In [1]: import numpy as np

In [2]: np.set_printoptions(precision=1, suppress=True, linewidth=140)

In [3]: def tidy(a):
   ...:     return np.round(a, 1) + 0
   ...: 

In [4]: A = np.loadtxt("test11.csv", delimiter=",")

In [5]: tidy(A)
Out[5]: 
array([[-0.7, -0.7,  0. ],
       [ 0.7, -0.7,  0. ],
       [ 0. ,  0. ,  1. ]])

In [6]: # keeps lengths

In [7]: tidy(np.linalg.norm(A))
Out[7]: np.float64(1.7)

In [8]: np.count_nonzero(A)
Out[8]: np.int64(5)

In [9]: tidy(A.sum(axis=0))
Out[9]: array([ 0. , -1.4,  1. ])

In [10]: A.shape
Out[10]: (3, 3)

In [11]: np.zeros(3, 3)
---------------------------------------------------------------------------
TypeError                                 Traceback (most recent call last)
Cell In[11], line 1
----> 1 np.zeros(3, 3)

TypeError: Cannot interpret '3' as a data type

In [12]: A[:, 3]
---------------------------------------------------------------------------
IndexError                                Traceback (most recent call last)
Cell In[12], line 1
----> 1 A[:, 3]

IndexError: index 3 is out of bounds for axis 1 with size 3

In [13]: np.unravel_index(np.abs(A).argmax(), A.shape)
Out[13]: (np.int64(2), np.int64(2))

In [14]: tidy(A.mean(axis=0))
Out[14]: array([ 0. , -0.5,  0.3])

In [15]: np.linalg.matrix_rank(A)
Out[15]: np.int64(3)

In [16]: M = np.loadtxt("sample3.csv", delimiter=",")

In [17]: M
Out[17]: 
array([[-1.,  0.,  0.,  0.],
       [ 0., -1.,  0.,  0.],
       [ 0.,  0.,  1.,  0.],
       [ 0.,  0.,  0.,  1.]])

In [18]: # triangular

In [19]: out = M / np.sqrt((M ** 2).mean(axis=1, keepdims=True))

In [20]: tidy(np.linalg.norm(out, axis=1))
Out[20]: array([2., 2., 2., 2.])

In [21]: np.linalg.matrix_rank(M - M.mean(axis=1, keepdims=True))
Out[21]: np.int64(3)

In [22]: out[0]
Out[22]: array([-2.,  0.,  0.,  0.])

In [23]: x = np.array([3, -1, -1, -1])

In [24]: M @ np.eye(4)[2]
Out[24]: array([0., 0., 1., 0.])

In [25]: M @ x
Out[25]: array([-3.,  1., -1., -1.])

In [26]: M @ np.ones(4)
Out[26]: array([-1., -1.,  1.,  1.])

In [27]: M @ (2 * x)
Out[27]: array([-6.,  2., -2., -2.])

In [28]: M * x
Out[28]: 
array([[-3., -0., -0., -0.],
       [ 0.,  1., -0., -0.],
       [ 0., -0., -1., -0.],
       [ 0., -0., -0., -1.]])

In [29]: np.einsum("ij,j->i", M, x)
Out[29]: array([-3.,  1., -1., -1.])
